$ python -q
>>> import numpy as np
>>> np.set_printoptions(suppress=True, linewidth=120)
>>> X = np.loadtxt("arr.csv", delimiter=",")
>>> print(X)
[[-14.2  22.7  15.3]
 [-12.    3.8   7.9]
 [-10.5   1.3   6.6]
 [-10.4   1.3   6.6]
 [ -9.2   0.1   5.8]
 [ -6.9  -0.9   4.5]
 [  0.2   0.1  -0.2]
 [  0.5   0.2  -0.7]
 [  1.7   0.5  -3.6]
 [  1.8   0.5  -3.8]
 [  1.8   0.5  -4.2]
 [ -0.2  -2.6 -12.1]
 [ -2.4  -5.2 -16. ]
 [ -7.7 -11.8 -23.6]
 [-24.6 -32.9 -42.8]
 [-29.4 -39.  -47.6]]
>>> Xs = X - X.mean(axis=1)
Traceback (most recent call last):
  File "<python-input-4>", line 1, in <module>
    Xs = X - X.mean(axis=1)
         ~~^~~~~~~~~~~~~~~~
ValueError: operands could not be broadcast together with shapes (16,3) (16,) 
>>> Xs = X - X.mean(axis=0)
>>> Uu, s, Vh = np.linalg.svd(Xs, full_matrices=False)
>>> print(np.round(np.abs(Vh[-1]), 1))
[0.2 0.8 0.6]
>>> print(np.abs(Vh[0]).argmax())
2
>>> np.round(Vh[0] * np.sign(Vh[0, np.abs(Vh[0]).argmax()]), 1)
array([0.3, 0.6, 0.8])
>>> Xs = (X - X.mean(axis=0)) / X.std(axis=0)
>>> np.round(Xs.std(axis=0), 1)
array([1., 1., 1.])
>>> np.argwhere(np.abs(Xs) > 2)
array([[14,  1],
       [14,  2],
       [15,  0],
       [15,  1],
       [15,  2]])
>>> coef = np.linalg.lstsq(np.delete(Xs, 1, axis=1), Xs[:, 1])[0]
>>> np.abs(coef).argmax()
np.int64(1)
>>> x = np.array([-9, 0, -7])
>>> a = np.maximum(X @ x, 0)
>>> np.round(X.T @ a, 1)
array([-35001.8, -43353.8, -57856.3])
>>> np.round(np.tanh(X @ x), 1)
array([ 1. ,  1. ,  1. ,  1. ,  1. ,  1. , -0.4,  0.4,  1. ,  1. ,  1. ,  1. ,  1. ,  1. ,  1. ,  1. ])
>>> cov = np.cov(X, rowvar=False)
>>> np.round(np.corrcoef(X.T), 1)
array([[1. , 0.6, 0.5],
       [0.6, 1. , 0.9],
       [0.5, 0.9, 1. ]])
>>> print(np.round(np.linalg.eigvalsh(cov)[::-1], 1))
[542.3  59.2  12.3]
>>> print(np.argwhere(np.triu(np.abs(np.corrcoef(X.T)) > 0.8, 1)))
[[1 2]]
>>> cov.round(1)
array([[ 87.9,  80.4,  86.7],
       [ 80.4, 205. , 241.9],
       [ 86.7, 241.9, 320.8]])
>>> K = np.tril(np.array([[3, 2, -1, 0], [-2, 1, 2, -2], [-2, 2, 2, -1], [-3, 0, -3, -1]]), -1) + np.eye(4, dtype=int)
>>> K
array([[ 1,  0,  0,  0],
       [-2,  1,  0,  0],
       [-2,  2,  1,  0],
       [-3,  0, -3,  1]])
>>> # triangular: eigenvalues sit on the diagonal
>>> Xs = X - X.mean(axis=0)
>>> V = np.linalg.svd(Xs)[2][:1]
>>> A2 = Xs - Xs @ V.T @ V
>>> np.round(A2.std(axis=0), 1)
array([7.1, 2.7, 3.1])
>>> np.round(np.diag(V.T @ V), 1)
array([0.1, 0.4, 0.6])
>>> np.round(np.cov(Xs @ V.T, rowvar=False), 1)
np.float64(542.3)
